In [1]: import numpy as np

In [2]: from numpy import linalg as LA

In [3]: np.set_printoptions(precision=3, suppress=True, linewidth=120)

In [4]: M = np.load("mat.npy")

In [5]: print(M)
[[-1. -2. -2.  0. -2. -2.  0.  0.  0.  0. -2.  0. -2. -2.  0. -2.]
 [-2. -1. -2.  0. -2. -2.  0.  0.  0.  0. -2.  0. -2. -2.  0. -2.]
 [-2. -2. -1.  0. -2. -2.  0.  0.  0.  0. -2.  0. -2. -2.  0. -2.]
 [ 0.  0.  0. -1.  0.  0. -2. -2. -2. -2.  0. -2.  0.  0. -2.  0.]
 [-2. -2. -2.  0. -1. -2.  0.  0.  0.  0. -2.  0. -2. -2.  0. -2.]
 [-2. -2. -2.  0. -2. -1.  0.  0.  0.  0. -2.  0. -2. -2.  0. -2.]
 [ 0.  0.  0. -2.  0.  0. -1. -2. -2. -2.  0. -2.  0.  0. -2.  0.]
 [ 0.  0.  0. -2.  0.  0. -2. -1. -2. -2.  0. -2.  0.  0. -2.  0.]
 [ 0.  0.  0. -2.  0.  0. -2. -2. -1. -2.  0. -2.  0.  0. -2.  0.]
 [ 0.  0.  0. -2.  0.  0. -2. -2. -2. -1.  0. -2.  0.  0. -2.  0.]
 [-2. -2. -2.  0. -2. -2.  0.  0.  0.  0. -1.  0. -2. -2.  0. -2.]
 [ 0.  0.  0. -2.  0.  0. -2. -2. -2. -2.  0. -1.  0.  0. -2.  0.]
 [-2. -2. -2.  0. -2. -2.  0.  0.  0.  0. -2.  0. -1. -2.  0. -2.]
 [-2. -2. -2.  0. -2. -2.  0.  0.  0.  0. -2.  0. -2. -1.  0. -2.]
 [ 0.  0.  0. -2.  0.  0. -2. -2. -2. -2.  0. -2.  0.  0. -1.  0.]
 [-2. -2. -2.  0. -2. -2.  0.  0.  0.  0. -2.  0. -2. -2.  0. -1.]]

In [6]: rng = np.random.default_rng(84393)

In [7]: lab = rng.permutation(16)

In [8]: print(lab)
[12  4 13  9  1 14  6  5 10  0  2  8  3 15 11  7]

In [9]: other = M[lab][:, lab]

In [10]: print(np.sort(np.abs(LA.eigvals(other))))
[ 1.  1.  1.  1.  1.  1.  1.  1.  1.  1.  1.  1.  1.  1. 13. 17.]

In [11]: print(np.diag(other))
[-1. -1. -1. -1. -1. -1. -1. -1. -1. -1. -1. -1. -1. -1. -1. -1.]

In [12]: print(np.round(LA.det(other), 3), np.round(LA.det(M[lab]), 3))
221.0 221.0

In [13]: print([round(float(LA.det(M[:i, :i])), 2) + 0 for i in range(1, 17)])
[-1.0, -3.0, -5.0, 5.0, 7.0, 9.0, 27.0, 45.0, 63.0, 81.0, 99.0, 121.0, 143.0, 165.0, 195.0, 221.0]

In [14]: print(round(LA.eigvalsh(M).min(), 3))
-17.0

In [15]: print(np.all(LA.eigvalsh(M) > 0))
False

In [16]: other = LA.inv(M)

In [17]: print(round(float(LA.det(M) * LA.det(other)), 3))
1.0

In [18]: x0 = np.array([3, 5, 1, 0, 5, 5, 1, 1, 3, 4, 3, 4, 2, 4, 4, 5])

In [19]: target = M @ x0

In [20]: print(target)
[-63. -61. -65. -34. -61. -61. -33. -33. -31. -30. -63. -30. -64. -62. -30. -61.]

In [21]: print(np.round(LA.solve(M, -3 * target), 3) + 0)
[ -9. -15.  -3.   0. -15. -15.  -3.  -3.  -9. -12.  -9. -12.  -6. -12. -12. -15.]

In [22]: print(np.round(LA.solve(M, target), 3) + 0)
[3. 5. 1. 0. 5. 5. 1. 1. 3. 4. 3. 4. 2. 4. 4. 5.]

In [23]: print(np.sort(LA.eigvals(M).real))
[-17. -13.   1.   1.   1.   1.   1.   1.   1.   1.   1.   1.   1.   1.   1.   1.]

In [24]: print(round(float(LA.det(M)), 3))
221.0

In [25]: F = np.array([[1, -1, -1, 1, -1, 1, 1, -1],
    ...:     [1, 1, -1, -1, -1, -1, 1, 1],
    ...:     [1, -1, -1, 1, 1, -1, -1, 1],
    ...:     [1, 1, 1, 1, 1, 1, 1, 1],
    ...:     [1, 1, -1, -1, 1, 1, -1, -1],
    ...:     [1, -1, 1, -1, 1, -1, 1, -1],
    ...:     [1, -1, 1, -1, -1, 1, -1, 1],
    ...:     [1, 1, 1, 1, -1, -1, -1, -1]])

In [26]: print(F)
[[ 1 -1 -1  1 -1  1  1 -1]
 [ 1  1 -1 -1 -1 -1  1  1]
 [ 1 -1 -1  1  1 -1 -1  1]
 [ 1  1  1  1  1  1  1  1]
 [ 1  1 -1 -1  1  1 -1 -1]
 [ 1 -1  1 -1  1 -1  1 -1]
 [ 1 -1  1 -1 -1  1 -1  1]
 [ 1  1  1  1 -1 -1 -1 -1]]

In [27]: other = F / LA.norm(F, axis=1, keepdims=True)

In [28]: G = other @ other.T

In [29]: print(LA.norm(other, axis=1))
[1. 1. 1. 1. 1. 1. 1. 1.]

In [30]: print((G - 2 * np.eye(8)).round(6).argmax(axis=1))
[1 0 0 0 0 0 0 0]

In [31]: print(np.argwhere(np.triu(np.abs(G) > 0.95, 1)))
[]

In [32]: print(G[5].round(3) + 0)
[0. 0. 0. 0. 0. 1. 0. 0.]

In [33]: print((np.abs(G) > 0.9).astype(int))
[[1 0 0 0 0 0 0 0]
 [0 1 0 0 0 0 0 0]
 [0 0 1 0 0 0 0 0]
 [0 0 0 1 0 0 0 0]
 [0 0 0 0 1 0 0 0]
 [0 0 0 0 0 1 0 0]
 [0 0 0 0 0 0 1 0]
 [0 0 0 0 0 0 0 1]]

In [34]: other = F[0, 0] * F[1:] - np.outer(F[1:, 0], F[0])

In [35]: print(other)
[[ 0  2  0 -2  0 -2  0  2]
 [ 0  0  0  0  2 -2 -2  2]
 [ 0  2  2  0  2  0  0  2]
 [ 0  2  0 -2  2  0 -2  0]
 [ 0  0  2 -2  2 -2  0  0]
 [ 0  0  2 -2  0  0 -2  2]
 [ 0  2  2  0  0 -2 -2  0]]

In [36]: print(np.flatnonzero(~other.round(6).any(axis=1)))
[]

In [37]: print(F @ F.T)
[[8 0 0 0 0 0 0 0]
 [0 8 0 0 0 0 0 0]
 [0 0 8 0 0 0 0 0]
 [0 0 0 8 0 0 0 0]
 [0 0 0 0 8 0 0 0]
 [0 0 0 0 0 8 0 0]
 [0 0 0 0 0 0 8 0]
 [0 0 0 0 0 0 0 8]]

In [38]: print(LA.norm(F, axis=0))
[2.828 2.828 2.828 2.828 2.828 2.828 2.828 2.828]

In [39]: print(F[:, 2] @ F[:, 7])
0

In [40]: blk = np.stack([M, 4 * M, M[::-1]])

In [41]: print(blk.shape)
(3, 16, 16)

In [42]: print((blk @ M.T).shape)
(3, 16, 16)

In [43]: print(LA.norm(blk, axis=(1, 2)))
[21.726 86.902 21.726]

In [44]: print(LA.matrix_rank(blk.reshape(3, -1)))
2

In [45]: Q, evecs = LA.qr(F[:, :7])[0], LA.qr(F[:, 7:])[0]

In [46]: sv = LA.svd(Q.T @ evecs, compute_uv=False)

In [47]: print((sv > 0.9).sum())
0

In [48]: print(sv.round(3) + 0)
[0.]

In [49]: print(np.degrees(np.arccos(sv.clip(0, 1))))
[90.]

In [50]: A = np.load("data.npy")

In [51]: print(A)
[[ -1.6  -0.1   0.3   1.7   0.    2.5  -0.4   1.1  -0.1]
 [ -0.8   0.7  -0.8  -1.2   0.3  -1.2  -1.1   0.    1.6]
 [  0.9   0.9   1.1   0.2   1.2  -0.5   0.7   1.6   0.2]
 [ -1.    0.2   1.    0.   -0.6   1.6   0.6  -0.5   0.7]
 [ -0.9  -0.9  -0.4  -1.7   0.    2.   -0.1   0.5   1.3]
 [  0.2  -1.1  -0.4   0.8  -0.8  -1.1  -0.7   0.1  -0.7]
 [  0.3  -1.4   2.4   0.3  -0.4  -0.6   0.4  -1.3   1.8]
 [  1.1  -0.3  -0.6   0.7  -1.6  -1.4   1.4   0.6   1.2]
 [ -2.5  -0.6  -1.2   1.1   0.4  -0.8  -0.3   0.6  -0.7]
 [  0.1  -1.   -0.1   0.9  -0.9  -1.5  -0.2   0.9  -0.3]
 [ -1.2   1.3   0.7   0.2  -1.6  -0.2   1.6  -0.3   1.3]
 [  0.6  -1.9  -1.2  -0.3  -0.4  -0.1  -1.6  -1.6   0.5]
 [  0.6  -1.   -0.9  -2.3  -0.2  -0.8  -0.1   0.1   1.8]
 [  0.4  -0.2   0.2  -0.6   0.1   1.3  -0.4  -2.4   1.4]
 [  1.   -0.8   0.5  -0.6  -0.7  -0.4   1.1   0.9  -1.7]
 [ -0.1   0.6   1.1  -0.8   1.2   0.5  -1.1   2.7  -0.9]
 [  1.1  -0.6  -0.4   0.3   0.3   0.7  -0.8  -0.3  -0.8]
 [  1.4  -0.1   0.   -1.   -0.9   0.3   0.3  -0.1  -0.5]
 [ -0.8   0.1   0.2   0.4  -0.2   0.3   0.7   0.1  -0.3]
 [ -0.2   1.9   0.2   0.2  -0.4  -1.5  -1.   -1.   -1.5]
 [ -0.9   0.5   0.7  -1.3  -1.2  -1.6   2.4   0.8  -0.3]
 [  0.5   1.5  -1.6   0.3  -0.3  -0.7   0.8   0.8   1. ]
 [ -1.    0.    0.1   0.2   0.7   0.4  -0.1   0.7   1.2]
 [  1.2   0.    0.1  -0.4  -0.7  -0.3  -0.4   1.5  -0.5]
 [ -1.3  -0.3   1.7   0.7   0.7   0.   -1.2  -1.   -0.3]
 [  1.1   1.8   0.4   0.8   1.4   0.4   0.   -0.8   0.8]
 [ -0.4  -0.9  -0.7   0.4   0.1   0.4   1.7   0.4  -0.9]
 [ -1.1  -1.4   0.8  -0.4  -2.   -1.1  -0.3  -0.9  -0.7]
 [  1.1  -0.4  -0.5   0.8  -0.4   0.4   0.7  -0.1   2.1]
 [ -0.5   0.1   1.1   0.8   0.    1.4   0.1  -0.3   2. ]
 [ -0.1   0.9  -0.2   0.7  -0.8  -0.2   1.3   0.4  -1.5]
 [  1.2  -1.9   2.4   1.5  -0.7  -0.2   0.9  -0.3  -0.9]
 [  0.5   0.    1.8   0.   -2.6  -0.4  -0.5  -0.8  -0.8]
 [  3.   -6.   -9.    3.   20.  -11.   -9.  -14.  -13. ]
 [  1.    0.6   1.9  -1.9   0.3  -0.6  -0.3  -1.4  -1. ]
 [ -0.2   0.9   1.2  -0.2  -1.8   0.1   0.4  -0.1   1.3]
 [  0.2  -0.1   1.4  -0.3   1.1  -1.5  -0.8  -0.5  -0.3]
 [  0.6  -1.7   1.1   1.1  -2.8  -1.2  -1.9  -0.5   0.1]
 [  0.    0.3  -1.5  -2.1   0.7  -0.4   0.8  -0.1  -1. ]
 [  0.   -2.2   2.8  -0.5   1.8   1.5  -1.3  -1.7   1.3]
 [ -2.3   0.8   0.    0.9  -0.6   1.7  -0.1  -1.2  -0.3]
 [ -0.3  -0.2   0.4  -1.1   1.8   0.1   0.3  -0.7   0.5]
 [  0.7   0.1   0.    1.1  -1.5  -1.1  -1.5  -0.5   0.3]
 [ -1.   -0.3   1.1   0.1  -0.3  -1.5  -0.1   1.2   0.7]
 [  0.3   0.2  -1.5   0.3  -0.7  -1.   -2.1   0.8  -1.1]
 [ -0.6   0.    0.5  -1.4   0.4   0.3  -0.1   1.2   0.3]
 [ -0.7  -1.7   1.8  -0.3   0.2   0.   -0.2   0.    1. ]]

In [52]: x0 = np.array([0, -2, -1, 2, -2, 2, -2, 1, -1])

In [53]: h = np.maximum(A @ x0, 0)

In [54]: print(A.T @ h)
[ -9.09 -58.98   7.51  55.06 -75.12  -5.69 -63.57  -0.38 -25.41]

In [55]: print(h)
[10.3  0.   0.   0.6  2.2  5.8  0.   0.   4.1  4.3  0.   6.1  0.   0.   0.9  0.5  5.1  0.4  0.4  0.   0.   0.   0.
  2.7  0.6  0.   1.8  3.4  0.9  0.6  0.3  4.2  3.6  0.   0.   0.   0.  10.9  0.   0.   4.1  0.   5.   0.   7.2  0.
  0. ]

In [56]: print(np.flatnonzero(h > 1e-9))
[ 0  3  4  5  8  9 11 14 15 16 17 18 23 24 26 27 28 29 30 31 32 37 40 42 44]

In [57]: print(np.round(np.maximum(A @ x0, 0) - np.maximum(-A @ x0, 0), 3) + 0)
[ 10.3  -5.4  -5.9   0.6   2.2   5.8  -3.3  -0.4   4.1   4.3  -4.9   6.1  -4.4  -1.6   0.9   0.5   5.1   0.4   0.4
  -3.3  -8.8  -3.4  -0.6   2.7   0.6  -6.    1.8   3.4   0.9   0.6   0.3   4.2   3.6 -18.   -8.5  -1.8  -5.6  10.9
  -6.2  -0.4   4.1  -7.4   5.   -2.    7.2  -2.4   0. ]
